% ipython --no-banner

In [1]: import numpy as np

In [2]: from numpy import linalg as LA

In [3]: np.set_printoptions(suppress=True, linewidth=100)

In [4]: A2 = np.array([[1, 1], [1, -1]])

In [5]: rng = np.random.default_rng(994104)

In [6]: W0 = np.kron(A2, np.kron(A2, A2))[rng.permutation(8)][:10]

In [7]: W0
Out[7]: 
array([[ 1,  1, -1, -1, -1, -1,  1,  1],
       [ 1, -1,  1, -1, -1,  1, -1,  1],
       [ 1,  1,  1,  1,  1,  1,  1,  1],
       [ 1,  1,  1,  1, -1, -1, -1, -1],
       [ 1, -1, -1,  1,  1, -1, -1,  1],
       [ 1, -1, -1,  1, -1,  1,  1, -1],
       [ 1,  1, -1, -1,  1,  1, -1, -1],
       [ 1, -1,  1, -1,  1, -1,  1, -1]])

In [8]: A2 = np.array([[9, 9, 8],
   ...:     [3, 0, 8],
   ...:     [3, 7, 5],
   ...:     [9, 0, 3],
   ...:     [7, 4, 8],
   ...:     [3, 3, 5],
   ...:     [5, 5, 5],
   ...:     [9, 7, 3]])

In [9]: LA.matrix_rank(W0 @ A2)
Out[9]: np.int64(3)

In [10]: W0 @ A2
Out[10]: 
array([[ 4,  7,  3],
       [ 0, 17, -3],
       [48, 35, 45],
       [ 0, -3,  3],
       [20,  5, -1],
       [ 4, -1, -3],
       [-4, -3, 13],
       [ 0, 15,  7]])

In [11]: O, r_ = LA.qr(W0)

In [12]: np.trace(O @ O.T)
Out[12]: np.float64(8.0)

In [13]: O.shape, r_.shape
Out[13]: ((8, 8), (8, 8))

In [14]: np.round(O.T @ O, 3) + 0
Out[14]: 
array([[1., 0., 0., 0., 0., 0., 0., 0.],
       [0., 1., 0., 0., 0., 0., 0., 0.],
       [0., 0., 1., 0., 0., 0., 0., 0.],
       [0., 0., 0., 1., 0., 0., 0., 0.],
       [0., 0., 0., 0., 1., 0., 0., 0.],
       [0., 0., 0., 0., 0., 1., 0., 0.],
       [0., 0., 0., 0., 0., 0., 1., 0.],
       [0., 0., 0., 0., 0., 0., 0., 1.]])

In [15]: O.round(3)
Out[15]: 
array([[-0.354,  0.354,  0.354,  0.354,  0.354,  0.354,  0.354, -0.354],
       [-0.354, -0.354, -0.354,  0.354,  0.354, -0.354, -0.354, -0.354],
       [-0.354,  0.354, -0.354, -0.354, -0.354, -0.354,  0.354, -0.354],
       [-0.354,  0.354, -0.354, -0.354,  0.354,  0.354, -0.354,  0.354],
       [-0.354, -0.354,  0.354, -0.354, -0.354,  0.354, -0.354, -0.354],
       [-0.354, -0.354,  0.354, -0.354,  0.354, -0.354,  0.354,  0.354],
       [-0.354,  0.354,  0.354,  0.354, -0.354, -0.354, -0.354,  0.354],
       [-0.354, -0.354, -0.354,  0.354, -0.354,  0.354,  0.354,  0.354]])

In [16]: np.round(np.abs(np.diag(r_)), 3)
Out[16]: array([2.828, 2.828, 2.828, 2.828, 2.828, 2.828, 2.828, 2.828])

In [17]: X = np.load("out5.npy")

In [18]: X
Out[18]: 
array([[ 0.5,  1.2,  1.9, -2. , -1.7, -0.3,  0.8,  1.9,  2.5,  0.7,  0.6,  0.5,  1.5, -1.3],
       [-0.3,  1.4, -2.3,  0. , -0.1,  0.3,  0. , -0.6,  0.2,  1.5,  1.1,  0.3,  0.5, -0.8],
       [-1.8, -0.8, -1.7, -0.3,  2.1,  0.5, -0.8,  0.5, -1.3,  0.1,  1.1,  1.4, -1.1, -0.8],
       [ 1.5,  0.1, -0.8, -0.6,  0.9,  1.5,  0.6,  0.2, -1.1, -0.7, -0.8, -0.8,  0.2,  0.6],
       [ 1.3,  1.1, -1. , -1.5, -0.3, -1.1, -1.6,  1.8, -2.6, -0.8,  1.3, -0.6,  0.2,  1. ],
       [-2.2,  1.4, -1.4, -0.5, -2.2,  1. ,  0.6, -0.7,  1.7,  0. , -1.4, -0.8, -2.5, -0.1],
       [ 0. , -0.1, -0.6, -0.3,  1.2, -1.5, -0.8, -0.1,  0.1,  2. , -0.7,  1.4,  0.7, -1. ],
       [-0.1,  0.2, -1.3, -1. , -0.3,  1.7,  0.4, -0.2,  0.9, -0.6, -0.8,  0.2,  1.3,  0. ],
       [ 0.8, -1.3, -1.9,  1.2,  0.6, -0.2,  2.3,  0.8, -0.4, -1.6,  0.3, -0.7,  0.7,  0. ]])

In [19]: np.round(LA.svd(W0, compute_uv=False), 3)
Out[19]: array([2.828, 2.828, 2.828, 2.828, 2.828, 2.828, 2.828, 2.828])

In [20]: r0 = np.array([-1, -2, 2, 1, 2, -2, 0, -1])

In [21]: A2 = W0 + np.outer(r0, np.eye(8)[5])

In [22]: np.round(LA.det(A2) / LA.det(W0), 3), round(float(1 + LA.solve(W0, r0)[5]), 3)
Out[22]: (np.float64(0.625), 0.625)

In [23]: arr = np.load("w.npy")

In [24]: arr
Out[24]: 
array([[0, 3, 5, 0, 9, 8, 2, 3, 4, 6, 5, 7, 4, 7, 1],
       [7, 9, 5, 6, 9, 6, 5, 1, 5, 3, 6, 8, 5, 7, 6],
       [6, 6, 9, 7, 9, 6, 2, 1, 8, 7, 7, 2, 9, 7, 4],
       [7, 0, 4, 4, 3, 6, 3, 7, 3, 8, 8, 7, 0, 2, 2],
       [3, 6, 3, 1, 5, 9, 0, 8, 3, 6, 6, 0, 9, 4, 1],
       [3, 0, 3, 7, 5, 0, 7, 2, 3, 3, 4, 0, 2, 2, 8],
       [1, 1, 1, 1, 5, 6, 3, 7, 9, 6, 8, 0, 4, 4, 1],
       [3, 0, 3, 7, 5, 0, 7, 2, 3, 3, 4, 0, 2, 2, 8],
       [2, 8, 8, 7, 5, 6, 0, 2, 4, 9, 3, 8, 8, 3, 7],
       [3, 8, 2, 9, 1, 5, 6, 5, 0, 3, 2, 9, 6, 3, 3],
       [1, 8, 7, 6, 3, 6, 0, 8, 3, 7, 0, 4, 1, 3, 4],
       [2, 4, 3, 5, 3, 3, 5, 5, 7, 6, 5, 8, 2, 2, 0],
       [8, 6, 2, 0, 4, 5, 7, 3, 8, 9, 4, 9, 9, 9, 9],
       [3, 1, 5, 5, 4, 3, 5, 6, 4, 1, 6, 5, 7, 2, 3],
       [0, 7, 0, 7, 6, 7, 0, 1, 0, 9, 2, 6, 6, 2, 6]])

In [25]: np.round(LA.det(arr), 3)
Out[25]: np.float64(-0.001)

In [26]: np.unravel_index(np.abs(arr).argmax(), arr.shape)
Out[26]: (np.int64(0), np.int64(4))

In [27]: arr.sum(axis=1)
Out[27]: array([64, 88, 90, 64, 64, 49, 57, 49, 80, 65, 61, 60, 92, 60, 59])

In [28]: np.abs(arr).max()
Out[28]: np.int64(9)

In [29]: arr.shape
Out[29]: (15, 15)

In [30]: LA.matrix_rank(arr)
Out[30]: np.int64(14)

In [31]: data = np.loadtxt("test16.csv", delimiter=",")

In [32]: data
Out[32]: 
array([[  5.,   6.,   7.,   8.,   9.,  10.,  11.,  12.,  13.,  14.],
       [ 15.,  16.,  17.,  18.,  19.,  20.,  21.,  22.,  23.,  24.],
       [ 25.,  26.,  27.,  28.,  29.,  30.,  31.,  32.,  33.,  34.],
       [ 35.,  36.,  37.,  38.,  39.,  40.,  41.,  42.,  43.,  44.],
       [ 45.,  46.,  47.,  48.,  49.,  50.,  51.,  52.,  53.,  54.],
       [ 55.,  56.,  57.,  58.,  59.,  60.,  61.,  62.,  63.,  64.],
       [ 65.,  66.,  67.,  68.,  69.,  70.,  71.,  72.,  73.,  74.],
       [ 75.,  76.,  77.,  78.,  79.,  80.,  81.,  82.,  83.,  84.],
       [ 85.,  86.,  87.,  88.,  89.,  90.,  91.,  92.,  93.,  94.],
       [ 95.,  96.,  97.,  98.,  99., 100., 101., 102., 103., 104.]])

In [33]: round(np.trace(LA.pinv(data) @ data), 3)
Out[33]: np.float64(2.0)

In [34]: np.abs(np.diag(LA.qr(data)[1])) > 1e-9
Out[34]: array([ True,  True, False, False, False, False, False, False, False, False])

In [35]: LA.lstsq(data[:-1].T, data[-1])[2]
Out[35]: np.int32(2)

In [36]: np.unique(data.round(6), axis=0).shape
Out[36]: (10, 10)

In [37]: A2 = data / np.sqrt((data ** 2).mean(axis=1, keepdims=True))

In [38]: data - data.mean(axis=1, keepdims=True)
Out[38]: 
array([[-4.5, -3.5, -2.5, -1.5, -0.5,  0.5,  1.5,  2.5,  3.5,  4.5],
       [-4.5, -3.5, -2.5, -1.5, -0.5,  0.5,  1.5,  2.5,  3.5,  4.5],
       [-4.5, -3.5, -2.5, -1.5, -0.5,  0.5,  1.5,  2.5,  3.5,  4.5],
       [-4.5, -3.5, -2.5, -1.5, -0.5,  0.5,  1.5,  2.5,  3.5,  4.5],
       [-4.5, -3.5, -2.5, -1.5, -0.5,  0.5,  1.5,  2.5,  3.5,  4.5],
       [-4.5, -3.5, -2.5, -1.5, -0.5,  0.5,  1.5,  2.5,  3.5,  4.5],
       [-4.5, -3.5, -2.5, -1.5, -0.5,  0.5,  1.5,  2.5,  3.5,  4.5],
       [-4.5, -3.5, -2.5, -1.5, -0.5,  0.5,  1.5,  2.5,  3.5,  4.5],
       [-4.5, -3.5, -2.5, -1.5, -0.5,  0.5,  1.5,  2.5,  3.5,  4.5],
       [-4.5, -3.5, -2.5, -1.5, -0.5,  0.5,  1.5,  2.5,  3.5,  4.5]])

In [39]: U, sig, Vh = LA.svd(data)

In [40]: np.argmax(sig[:-1] / (sig[1:] + 1e-6)) + 1
Out[40]: np.int64(2)

In [41]: A2 = U[:, :2] @ np.diag(sig[:2]) @ Vh[:2]

In [42]: LA.matrix_rank(A2)
Out[42]: np.int64(2)

In [43]: round(LA.norm(data - A2) / LA.norm(data), 3)
Out[43]: np.float64(0.0)

In [44]: np.round(np.abs(data - A2).max(), 3)
Out[44]: np.float64(0.0)

In [45]: LA.matrix_rank(data, rtol=0.05)
Out[45]: np.int64(1)
